$ python3 -q
>>> import numpy as np
>>> np.set_printoptions(precision=3, suppress=True, linewidth=120, legacy="1.25")
>>> K = np.loadtxt("m.csv", delimiter=",")
>>> K
array([[ 1.7  , -0.1  ,  0.9  , -0.2  ],
       [ 1.742, -0.026,  0.604, -0.221],
       [-1.4  , -2.2  ,  0.4  ,  1.8  ],
       [ 0.5  , -0.6  , -0.6  ,  1.   ],
       [-0.2  ,  0.2  , -0.2  ,  0.3  ]])
>>> A2 = np.c_[K[:, :1] @ np.array([[2]]), np.array([0, -1, -3, 3, -2])]
>>> print(A2)
[[ 3.4    0.   ]
 [ 3.484 -1.   ]
 [-2.8   -3.   ]
 [ 1.     3.   ]
 [-0.4   -2.   ]]
>>> np.linalg.norm(np.linalg.qr(K)[0].T @ A2, axis=0) ** 2 / ((A2 ** 2).sum(axis=0) + 1e-12)
array([1.   , 0.831])
>>> x0 = np.array([3, 2, 1, 1])
>>> rhs = K @ x0
>>> rhs
array([ 5.6  ,  5.557, -6.4  ,  0.7  , -0.1  ])
>>> np.linalg.solve(K.T @ K, K.T @ rhs)
array([3., 2., 1., 1.])
>>> rng = np.random.default_rng(31)
>>> rhs = rhs + 0.3 * rng.normal(size=5)
>>> rhs
array([ 5.481,  5.636, -6.218,  0.408,  0.13 ])
>>> c, *_ = np.linalg.lstsq(K, rhs)
>>> c.round()
array([3., 3., 2., 1.])
>>> c
array([2.824, 2.526, 1.533, 1.477])
>>> x0 = np.array([9, 3, 2, 9])
>>> rhs = K @ x0
>>> c, lr = np.zeros(4), 1 / np.linalg.norm(K, 2) ** 2
>>> for i in range(30):
...     c -= lr * K.T @ (K @ c - rhs)
...     if i % 5 == 0: print(i, round(np.linalg.norm(K @ c - rhs), 3))
... 
0 12.696
5 4.031
10 2.807
15 2.231
20 1.962
25 1.83
>>> round(float(np.linalg.cond(K)), 3)
13.573
>>> print(c)
[ 9.4   -1.289 -0.654  4.663]
>>> W = np.array([[1, 9, 2, 3], [6, 3, 5, 9], [4, 3, 3, 4], [6, 1, 4, 4]])
>>> c = np.array([7, 8, 3, 5])
>>> hid = np.maximum(K @ W + c, 0)
>>> np.linalg.matrix_rank(hid)
4
>>> (hid > 0).mean(axis=0)
array([1. , 0.8, 0.8, 0.8])
>>> W2 = np.array([[0, 1], [-1, 0], [1, 2], [0, -2]])
>>> hid @ W2
array([[-17.7  ,   2.1  ],
       [-17.909,   1.192],
       [  0.   ,   4.8  ],
       [ -6.7  ,   8.5  ],
       [ -2.3  ,   4.2  ]])
>>> theta = np.radians(180)
>>> r_ = np.eye(4)
>>> r_[2, 2] = r_[0, 0] = np.cos(theta)
>>> r_[2, 0], r_[0, 2] = -np.sin(theta), np.sin(theta)
>>> r_.round(3) + 0
array([[-1.,  0.,  0.,  0.],
       [ 0.,  1.,  0.,  0.],
       [ 0.,  0., -1.,  0.],
       [ 0.,  0.,  0.,  1.]])
>>> A2 = K @ r_.T
>>> A2
array([[-1.7  , -0.1  , -0.9  , -0.2  ],
       [-1.742, -0.026, -0.604, -0.221],
       [ 1.4  , -2.2  , -0.4  ,  1.8  ],
       [-0.5  , -0.6  ,  0.6  ,  1.   ],
       [ 0.2  ,  0.2  ,  0.2  ,  0.3  ]])
>>> np.linalg.svd(K, compute_uv=False), np.linalg.svd(A2, compute_uv=False)
(array([3.555, 2.367, 1.128, 0.262]), array([3.555, 2.367, 1.128, 0.262]))
>>> r0 = np.array([-4, 1, 0, 6, 8, -5])
>>> M = np.array([np.roll(r0, i) for i in range(6)])
>>> M
array([[-4,  1,  0,  6,  8, -5],
       [-5, -4,  1,  0,  6,  8],
       [ 8, -5, -4,  1,  0,  6],
       [ 6,  8, -5, -4,  1,  0],
       [ 0,  6,  8, -5, -4,  1],
       [ 1,  0,  6,  8, -5, -4]])
>>> labels = rng.permutation(6)
>>> labels
array([5, 4, 2, 0, 3, 1])
>>> A2 = M[labels][:, labels]
>>> np.sort(np.abs(np.linalg.eigvals(A2)))
array([ 2.   ,  6.   , 12.124, 12.124, 16.093, 16.093])
>>> np.allclose(A2, M)
False
>>> print(np.diag(A2))
[-4 -4 -4 -4 -4 -4]
>>> data = np.load("arr.npy")
>>> data
array([[ 1.,  2.,  2.,  2.,  5.],
       [ 1.,  0.,  0.,  2.,  4.],
       [ 0.,  0.,  0.,  1., -5.],
       [ 0.,  1.,  0.,  1., -5.],
       [ 0.,  0.,  0.,  0.,  1.]])
>>> # column 4 dominates
>>> x0 = np.array([1, 5, 3, -1, 4])
>>> h = np.maximum(data @ x0, 0)
>>> h
array([35., 15.,  0.,  0.,  4.])
>>> print(np.maximum(data @ (3 * x0), 0))
[105.  45.   0.   0.  12.]
>>> arr = np.load("block4.npy")
>>> print(arr)
[[-0.03  -0.371 -0.03 ]
 [-0.1   -0.862 -0.1  ]
 [ 0.04   0.478  0.04 ]
 [ 0.07   0.721  0.07 ]
 [-0.04  -0.478 -0.04 ]
 [-0.08  -0.778 -0.08 ]
 [ 0.1    0.862  0.1  ]
 [ 0.01   0.129  0.01 ]
 [-0.07  -0.721 -0.07 ]
 [-0.07  -0.721 -0.07 ]
 [ 0.11   0.892  0.11 ]
 [-0.02  -0.254 -0.02 ]
 [ 0.149  0.96   0.149]
 [ 0.04   0.478  0.04 ]
 [ 0.04   0.478  0.04 ]
 [ 0.05   0.572  0.05 ]]
>>> # columns 0 and 2 are equal
>>> r0 = np.array([-1, 2, 1])
>>> np.cross(arr[4, :3], arr[9, :3])
array([ 0.005,  0.   , -0.005])
>>> Uu, sigma, VT = np.linalg.svd(arr)
>>> sigma.round(3) + 0
array([2.644, 0.081, 0.   ])
>>> A2 = Uu[:, :2] @ np.diag(sigma[:2]) @ VT[:2]
>>> A2
array([[-0.03 , -0.371, -0.03 ],
       [-0.1  , -0.862, -0.1  ],
       [ 0.04 ,  0.478,  0.04 ],
       [ 0.07 ,  0.721,  0.07 ],
       [-0.04 , -0.478, -0.04 ],
       [-0.08 , -0.778, -0.08 ],
       [ 0.1  ,  0.862,  0.1  ],
       [ 0.01 ,  0.129,  0.01 ],
       [-0.07 , -0.721, -0.07 ],
       [-0.07 , -0.721, -0.07 ],
       [ 0.11 ,  0.892,  0.11 ],
       [-0.02 , -0.254, -0.02 ],
       [ 0.149,  0.96 ,  0.149],
       [ 0.04 ,  0.478,  0.04 ],
       [ 0.04 ,  0.478,  0.04 ],
       [ 0.05 ,  0.572,  0.05 ]])
>>> np.linalg.matrix_rank(A2)
2
>>> round(float(np.linalg.norm(arr - A2, 2)), 3), round(sigma[2], 3)
(0.0, 0.0)
>>> np.linalg.matrix_rank(arr, rtol=0.05)
1
>>> np.round(np.linalg.norm(arr - A2) / np.linalg.norm(arr), 3)
0.0
>>> A = np.loadtxt("run0.csv", delimiter=",")
>>> print(A)
[[ 6. -1.  1. -5. -1.]
 [-1.  6.  3.  0.  2.]
 [ 1.  3.  2.  3.  2.]
 [-5.  0.  3.  6. -3.]
 [-1.  2.  2. -3.  2.]]
>>> # symmetric, so the eigenvalues are real
>>> theta = np.radians(72)
>>> r_ = np.eye(5)
>>> r_[0, 0] = r_[1, 1] = np.cos(theta)
>>> r_[0, 1], r_[1, 0] = -np.sin(theta), np.sin(theta)
>>> print(r_)
[[ 0.309 -0.951  0.     0.     0.   ]
 [ 0.951  0.309  0.     0.     0.   ]
 [ 0.     0.     1.     0.     0.   ]
 [ 0.     0.     0.     1.     0.   ]
 [ 0.     0.     0.     0.     1.   ]]
>>> A2 = A @ r_.T
>>> round(np.linalg.det(r_), 3), round(float(np.trace(r_)), 3)
(1.0, 3.618)
>>> np.allclose(A @ A.T, A2 @ A2.T)
True
>>> A2
array([[ 2.805,  5.397,  1.   , -5.   , -1.   ],
       [-6.015,  0.903,  3.   ,  0.   ,  2.   ],
       [-2.544,  1.878,  2.   ,  3.   ,  2.   ],
       [-1.545, -4.755,  3.   ,  6.   , -3.   ],
       [-2.211, -0.333,  2.   , -3.   ,  2.   ]])
>>> np.allclose(np.linalg.norm(A, axis=1), np.linalg.norm(A2, axis=1))
True
>>> print(np.kron(np.eye(2, dtype=int), A2))
[[ 2.805  5.397  1.    -5.    -1.     0.     0.     0.    -0.    -0.   ]
 [-6.015  0.903  3.     0.     2.    -0.     0.     0.     0.     0.   ]
 [-2.544  1.878  2.     3.     2.    -0.     0.     0.     0.     0.   ]
 [-1.545 -4.755  3.     6.    -3.    -0.    -0.     0.     0.    -0.   ]
 [-2.211 -0.333  2.    -3.     2.    -0.    -0.     0.    -0.     0.   ]
 [ 0.     0.     0.    -0.    -0.     2.805  5.397  1.    -5.    -1.   ]
 [-0.     0.     0.     0.     0.    -6.015  0.903  3.     0.     2.   ]
 [-0.     0.     0.     0.     0.    -2.544  1.878  2.     3.     2.   ]
 [-0.    -0.     0.     0.    -0.    -1.545 -4.755  3.     6.    -3.   ]
 [-0.    -0.     0.    -0.     0.    -2.211 -0.333  2.    -3.     2.   ]]
>>> np.poly(A2)
array([    1.   ,   -13.708,    65.721,    22.095, -1340.167,  2188.   ])
>>> w, V = np.linalg.eig(A)
>>> np.sort(np.linalg.eigvals(np.linalg.inv(A)))
array([-0.264,  0.086,  0.116,  0.234,  0.736])
>>> w
array([-3.79 , 11.562,  8.59 ,  4.28 ,  1.358])
>>> round(float(np.prod(w)), 3)
-2188.0
>>> m1 = np.loadtxt("layer0.csv", delimiter=",")
>>> m1
array([[ -4.093, -16.044,  -2.042, -14.076],
       [-17.809, -72.061,  -8.923, -63.128]])
>>> T = np.stack([m1, 2 * m1, m1[::-1]])
>>> np.linalg.matrix_rank(T)
array([2, 2, 2])
>>> np.linalg.norm(T, axis=(1, 2))
array([100.256, 200.511, 100.256])
>>> np.einsum("bij,cij->bc", T, T)
array([[10051.179, 20102.357,  4271.699],
       [20102.357, 40204.715,  8543.398],
       [ 4271.699,  8543.398, 10051.179]])
>>> np.linalg.matrix_rank(T.reshape(3, -1))
2
>>> T.shape
(3, 2, 4)
